$ ipython --no-banner

In [1]: import numpy as np

In [2]: np.set_printoptions(precision=3, suppress=True, linewidth=140)

In [3]: X = np.loadtxt("m.csv", delimiter=",")

In [4]: X
Out[4]: 
array([[ 3.,  4.,  5.,  6.,  7.,  8.,  9., 10., 11., 12.],
       [13., 14., 15., 16., 17., 18., 19., 20., 21., 22.],
       [23., 24., 25., 26., 27., 28., 29., 30., 31., 32.],
       [33., 34., 35., 36., 37., 38., 39., 40., 41., 42.]])

In [5]: # rank 2

In [6]: x = np.array([-2, 1, 2, 1, 1, -1, -2, 1, 2, 1])

In [7]: (X @ x).argmax()
Out[7]: np.int64(3)

In [8]: X @ x
Out[8]: array([ 39.,  79., 119., 159.])

In [9]: X @ (2 * x)
Out[9]: array([ 78., 158., 238., 318.])

In [10]: X @ np.ones(10)
Out[10]: array([ 75., 175., 275., 375.])

In [11]: np.sign((X @ x).round(6))
Out[11]: array([1., 1., 1., 1.])

In [12]: X @ np.eye(10)[5]
Out[12]: array([ 8., 18., 28., 38.])

In [13]: t3 = np.stack([X, 4 * X, X[::-1]])

In [14]: np.linalg.matrix_rank(t3)
Out[14]: array([2, 2, 2])

In [15]: np.einsum("bij,cij->bc", t3, t3)
Out[15]: 
array([[ 25580., 102320.,  15580.],
       [102320., 409280.,  62320.],
       [ 15580.,  62320.,  25580.]])

In [16]: t3.sum(axis=0)
Out[16]: 
array([[ 48.,  54.,  60.,  66.,  72.,  78.,  84.,  90.,  96., 102.],
       [ 88.,  94., 100., 106., 112., 118., 124., 130., 136., 142.],
       [128., 134., 140., 146., 152., 158., 164., 170., 176., 182.],
       [168., 174., 180., 186., 192., 198., 204., 210., 216., 222.]])

In [17]: left, sig, vt = np.linalg.svd(X)

In [18]: vecs = vt[:(sig > 1e-8).sum()]

In [19]: rng = np.random.default_rng(73)

In [20]: x = X[3] + 2 * X[1] + rng.integers(2) * np.eye(10)[7]

In [21]: x
Out[21]: array([59., 62., 65., 68., 71., 74., 77., 81., 83., 86.])

In [22]: np.linalg.matrix_rank(np.vstack([X, x]))
Out[22]: np.int64(3)

In [23]: np.round(np.linalg.norm(x - vecs.T @ vecs @ x), 3)
Out[23]: np.float64(0.908)

In [24]: np.diag(vecs.T @ vecs)
Out[24]: array([0.345, 0.248, 0.176, 0.127, 0.103, 0.103, 0.127, 0.176, 0.248, 0.345])

In [25]: W0 = np.load("dump.npy")

In [26]: W0
Out[26]: 
array([[ 1.145,  0.425, -1.346],
       [-2.815, -0.356,  2.576],
       [-4.196, -0.863,  6.085],
       [ 0.556, -0.033, -1.539],
       [-3.366, -0.092,  3.721],
       [-1.911, -0.475,  2.556],
       [ 0.071, -0.153,  0.2  ],
       [-3.66 , -0.094,  5.083],
       [-2.703, -0.924,  4.403],
       [ 2.12 , -0.017, -2.722]])

In [27]: proj = W0 @ np.linalg.solve(W0.T @ W0, W0.T)

In [28]: np.round(np.trace(proj), 3)
Out[28]: np.float64(3.0)

In [29]: Ac = (W0 - W0.mean(axis=0)) / W0.std(axis=0)

In [30]: Ac.std(axis=0)
Out[30]: array([1., 1., 1.])

In [31]: np.argwhere(np.abs(Ac) > 2)
Out[31]: array([], shape=(0, 2), dtype=int64)

In [32]: b = np.linalg.lstsq(np.delete(Ac, 2, axis=1), Ac[:, 2])[0]

In [33]: np.abs(b).argmax()
Out[33]: np.int64(0)

In [34]: b
Out[34]: array([-0.902, -0.12 ])

In [35]: x = np.array([3, 3, 5])

In [36]: y = W0 @ x

In [37]: np.linalg.lstsq(W0, y)[0]
Out[37]: array([3., 3., 5.])

In [38]: y = y + 0.3 * rng.normal(size=10)

In [39]: y
Out[39]: array([-1.787,  3.253, 15.337, -6.025,  7.647,  5.772,  0.464, 13.78 , 11.469, -7.785])

In [40]: b, *_ = np.linalg.lstsq(W0, y)

In [41]: b
Out[41]: array([3.205, 2.702, 5.109])
